$ ipython --no-banner

In [1]: import numpy as np

In [2]: np.set_printoptions(precision=1, suppress=True, linewidth=160, sign=" ")

In [3]: K = np.load("data.npy")

In [4]: K
Out[4]: 
array([[ 1.7,  1.8,  2.1,  1.3, -0.4,  0.3,  1.8,  0.4,  1.8],
       [ 2.3,  1.3,  2.2,  0.7,  0. , -0.7,  1.8,  0. ,  2.5],
       [ 1.6,  2.1,  1.8,  1.3, -0.1,  0.2,  2.2,  0. ,  2.1],
       [ 2.2,  1.7,  2. ,  0.9, -0.6, -0.4,  2.6,  0. ,  1.4],
       [ 2.4,  2.1,  2.4,  0.9, -0.5, -0.1,  2.2,  0.1,  2.1],
       [ 1.9,  2.3,  1.8,  1.3, -0.2,  0.2,  2. , -0.2,  2. ],
       [ 1.1,  0.1,  2.2, -0.1,  1.6, -0.3,  0.1,  2.1, -0.2],
       [ 0.3,  0. ,  1.9, -0.1,  2.1,  0.4, -0.1,  1.7, -0.2],
       [ 1. ,  0.4,  2. , -0.4,  1.6, -0.4, -0.2,  2.4, -0.2],
       [ 0.4, -0.1,  1.8, -0.6,  2.3,  0.5, -0.6,  1.7, -0.4],
       [ 1.4,  0.2,  2.3,  0. ,  1.7,  0.2,  0. ,  2.1,  0.2],
       [ 1.3, -0.5,  2.3,  0.1,  1.9,  0.1,  0.1,  2.2, -0.7]])

In [5]: x = np.array([0, -3, 1, 3, -3, -1, 3, 3, -1])

In [6]: a = np.maximum(K @ x, 0)

In [7]: np.maximum(K @ (3 * x), 0)
Out[7]: array([ 18.9,  12. ,  12. ,  24.6,  15.6,   7.8,  11.7,   0. ,   6. ,   0. ,   7.5,  17.7])

In [8]: np.maximum(K @ x, 0) - np.maximum(-K @ x, 0)
Out[8]: array([ 6.3,  4. ,  4. ,  8.2,  5.2,  2.6,  3.9, -0.1,  2. , -3.4,  2.5,  5.9])

In [9]: np.tanh(K @ x)
Out[9]: array([ 1. ,  1. ,  1. ,  1. ,  1. ,  1. ,  1. , -0.1,  1. , -1. ,  1. ,  1. ])

In [10]: Q, r_ = np.linalg.qr(K)

In [11]: Q.shape, r_.shape
Out[11]: ((12, 9), (9, 9))

In [12]: np.abs(np.diag(r_))
Out[12]: array([ 5.6,  2.4,  2.3,  0.9,  0.8,  0.7,  0.8,  0.9,  0.6])

In [13]: round(float(abs(r_[0, 0])), 1), round(np.linalg.norm(K[:, 0]), 1)
Out[13]: (5.6, np.float64(5.6))

In [14]: np.allclose(r_.T @ r_, K.T @ K)
Out[14]: True

In [15]: r_.round(1) + 0
Out[15]: 
array([[-5.6, -4.1, -6.6, -2.1, -1.1,  0.3, -4.5, -2.2, -4.1],
       [ 0. ,  2.4, -1.6,  1.5, -3.3,  0.2,  2.2, -3.4,  2.5],
       [ 0. ,  0. , -2.3,  0.4, -3.1, -0.8,  0.9, -2.8,  0.8],
       [ 0. ,  0. ,  0. ,  0.9, -0.3,  0.5,  0.6, -0.4,  0.2],
       [ 0. ,  0. ,  0. ,  0. ,  0.8,  0.2, -0.3,  0.1,  0. ],
       [ 0. ,  0. ,  0. ,  0. ,  0. , -0.7,  0.2,  0.2,  0.2],
       [ 0. ,  0. ,  0. ,  0. ,  0. ,  0. ,  0.8, -0.6, -0.1],
       [ 0. ,  0. ,  0. ,  0. ,  0. ,  0. ,  0. ,  0.9, -1.1],
       [ 0. ,  0. ,  0. ,  0. ,  0. ,  0. ,  0. ,  0. , -0.6]])

In [16]: np.round(Q @ r_, 1) + 0
Out[16]: 
array([[ 1.7,  1.8,  2.1,  1.3, -0.4,  0.3,  1.8,  0.4,  1.8],
       [ 2.3,  1.3,  2.2,  0.7,  0. , -0.7,  1.8,  0. ,  2.5],
       [ 1.6,  2.1,  1.8,  1.3, -0.1,  0.2,  2.2,  0. ,  2.1],
       [ 2.2,  1.7,  2. ,  0.9, -0.6, -0.4,  2.6,  0. ,  1.4],
       [ 2.4,  2.1,  2.4,  0.9, -0.5, -0.1,  2.2,  0.1,  2.1],
       [ 1.9,  2.3,  1.8,  1.3, -0.2,  0.2,  2. , -0.2,  2. ],
       [ 1.1,  0.1,  2.2, -0.1,  1.6, -0.3,  0.1,  2.1, -0.2],
       [ 0.3,  0. ,  1.9, -0.1,  2.1,  0.4, -0.1,  1.7, -0.2],
       [ 1. ,  0.4,  2. , -0.4,  1.6, -0.4, -0.2,  2.4, -0.2],
       [ 0.4, -0.1,  1.8, -0.6,  2.3,  0.5, -0.6,  1.7, -0.4],
       [ 1.4,  0.2,  2.3,  0. ,  1.7,  0.2,  0. ,  2.1,  0.2],
       [ 1.3, -0.5,  2.3,  0.1,  1.9,  0.1,  0.1,  2.2, -0.7]])

In [17]: other = np.c_[K[:, :1] @ np.array([[-3]]), np.array([2, 5, 2, 1, 1, 5, 1, 5, 5, 3, 5, 5])]

In [18]: other
Out[18]: 
array([[-5.1,  2. ],
       [-6.9,  5. ],
       [-4.8,  2. ],
       [-6.6,  1. ],
       [-7.2,  1. ],
       [-5.7,  5. ],
       [-3.3,  1. ],
       [-0.9,  5. ],
       [-3. ,  5. ],
       [-1.2,  3. ],
       [-4.2,  5. ],
       [-3.9,  5. ]])

In [19]: np.linalg.matrix_rank(np.c_[K, other])
Out[19]: np.int64(10)

In [20]: np.linalg.matrix_rank(other)
Out[20]: np.int64(2)

In [21]: np.linalg.norm(np.linalg.qr(K)[0].T @ other, axis=0) ** 2 / ((other ** 2).sum(axis=0) + 1e-12)
Out[21]: array([ 1. ,  0.9])

In [22]: np.round(np.linalg.norm(other - K @ np.linalg.lstsq(K, other)[0], axis=0), 1) + 0
Out[22]: array([ 0. ,  3.9])

In [23]: np.round(np.linalg.lstsq(K, other[:, 0])[0], 1) + 0
Out[23]: array([-3.,  0.,  0.,  0.,  0.,  0.,  0.,  0.,  0.])

In [24]: A = np.load("mat.npy")

In [25]: A
Out[25]: 
array([[  4.4,  -4.2,   4.2],
       [ -4.1,   4. ,  -3.9],
       [ -0.4,  12. ,   8.1],
       [  4.3,   3.9,  10.5],
       [  3.9, -13.3,  -2.4],
       [ -1.9, -10.1,  -9.9]])

In [26]: Q, r_ = np.linalg.qr(A)

In [27]: np.round(Q.T @ Q, 1) + 0
Out[27]: 
array([[ 1.,  0.,  0.],
       [ 0.,  1.,  0.],
       [ 0.,  0.,  1.]])

In [28]: r_
Out[28]: 
array([[ -8.6,   6.5, -10. ],
       [  0. , -20.7, -14.5],
       [  0. ,   0. ,  -0.9]])

In [29]: np.abs(np.diag(r_))
Out[29]: array([  8.6,  20.7,   0.9])

In [30]: np.trace(Q @ Q.T)
Out[30]: np.float64(3.0)

In [31]: Q @ r_
Out[31]: 
array([[  4.4,  -4.2,   4.2],
       [ -4.1,   4. ,  -3.9],
       [ -0.4,  12. ,   8.1],
       [  4.3,   3.9,  10.5],
       [  3.9, -13.3,  -2.4],
       [ -1.9, -10.1,  -9.9]])

In [32]: Q.round(1) + 0
Out[32]: 
array([[-0.5,  0. ,  0.4],
       [ 0.5,  0. , -0.3],
       [ 0. , -0.6, -0.4],
       [-0.5, -0.3, -0.5],
       [-0.5,  0.5, -0.4],
       [ 0.2,  0.6, -0.5]])
